In [1]: import numpy as np

In [2]: import numpy.linalg as la

In [3]: np.set_printoptions(suppress=True, linewidth=160)

In [4]: def tidy(a):
   ...:     return np.round(a, 3) + 0
   ...: 

In [5]: M = np.load("test2.npy")

In [6]: print(M)
[[ 0. -1. -1.]
 [-1.  0. -1.]
 [-1. -1.  0.]]

In [7]: # symmetric

In [8]: evals, evecs = la.eigh(M)

In [9]: x0 = np.array([4, 3, 6])

In [10]: print(x0 @ M @ x0)
-108.0

In [11]: print(tidy(x0 @ M @ x0 / (x0 @ x0)), tidy(evals[0]), tidy(evals[-1]))
-1.77 -2.0 1.0

In [12]: print(tidy(evecs * np.maximum(evals, 0) @ evecs.T))
[[ 0.667 -0.333 -0.333]
 [-0.333  0.667 -0.333]
 [-0.333 -0.333  0.667]]

In [13]: J = np.load("x.npy")

In [14]: print(J)
[[ 2.  2.  0.  0.  0.  0.  0.  0.  0.  0.]
 [ 1.  3.  0.  0.  0.  0.  0.  0.  0.  0.]
 [ 0.  0. -8.  2. -3.  4.  1. -1. -8. -7.]
 [ 0.  0.  7. -4.  0. -7.  1. -8. -3. -3.]
 [ 0.  0. -8. -2.  7.  3.  6.  4.  6.  1.]
 [ 0.  0. -8.  8.  0.  8.  0.  3.  4. -3.]
 [ 0.  0.  1. -2. -9. -4.  1.  8. -7.  4.]
 [ 0.  0. -4.  1. -5. -7.  0. -6.  4.  2.]
 [ 0.  0.  9. -8.  7. -2. -9. -1. -6.  8.]
 [ 0.  0.  2. -1.  6. -6.  8.  7. -4. -2.]]

In [15]: # 2 blocks once reordered

In [16]: print(la.matrix_rank(J, rtol=0.1))
8

In [17]: print(la.cond(J) > 100)
True

In [18]: print(np.argsort(-la.norm(J, axis=0).round(6), kind="stable")[:3])
[2 4 5]

In [19]: print(tidy(np.abs(la.svd(J)[2][-1])))
[0.    0.    0.105 0.329 0.029 0.275 0.514 0.36  0.287 0.573]

In [20]: K = np.load("layer11.npy")

In [21]: print(K)
[[ 0  1  3 -3 -1  3 -2 -3 -2]
 [-2  2  3  0  3 -1  0 -2  1]
 [-1  0 -2  1 -2  1  2 -2 -2]
 [-3 -1 -1 -1  3  1 -3  2 -3]
 [-1  1  2  0  2  1 -3 -3  3]
 [ 3  2  2 -1 -3 -2 -2  2 -2]
 [-1  2  1  3 -2  3  3 -1 -3]
 [ 0  1  2 -2 -3 -1  1  2  0]
 [-2  0 -3  0 -2 -2 -3  2  1]
 [ 3  3 -2  3 -1 -3  2  0  3]]

In [22]: evals, evecs = la.eig(M)

In [23]: print(tidy(M @ evecs[:, 0] - evals[0] * evecs[:, 0]))
[0. 0. 0.]

In [24]: print(tidy(np.sort(la.eigvals(la.inv(M)))))
[-0.5  1.   1. ]

In [25]: W1 = np.array([[4, -1],
    ...:     [3, -4],
    ...:     [2, 1],
    ...:     [-2, -4],
    ...:     [-1, 1],
    ...:     [2, 3],
    ...:     [-2, 4],
    ...:     [3, -5],
    ...:     [0, -4]])

In [26]: c = np.array([3, 0])

In [27]: act = np.maximum(K @ W1 + c, 0)

In [28]: print((act > 0).astype(int))
[[1 1]
 [0 1]
 [0 1]
 [0 1]
 [1 0]
 [1 0]
 [0 1]
 [1 0]
 [0 0]
 [1 0]]

In [29]: print(la.matrix_rank(act))
2

In [30]: print((act > 0).mean(axis=0))
[0.5 0.5]

In [31]: basis = np.array([[-3, 3, 0], [-2, 1, -1]])

In [32]: print(act @ basis)
[[-128   94  -34]
 [  -6    3   -3]
 [ -44   22  -22]
 [ -12    6   -6]
 [  -9    9    0]
 [-108  108    0]
 [ -36   18  -18]
 [ -57   57    0]
 [   0    0    0]
 [ -15   15    0]]
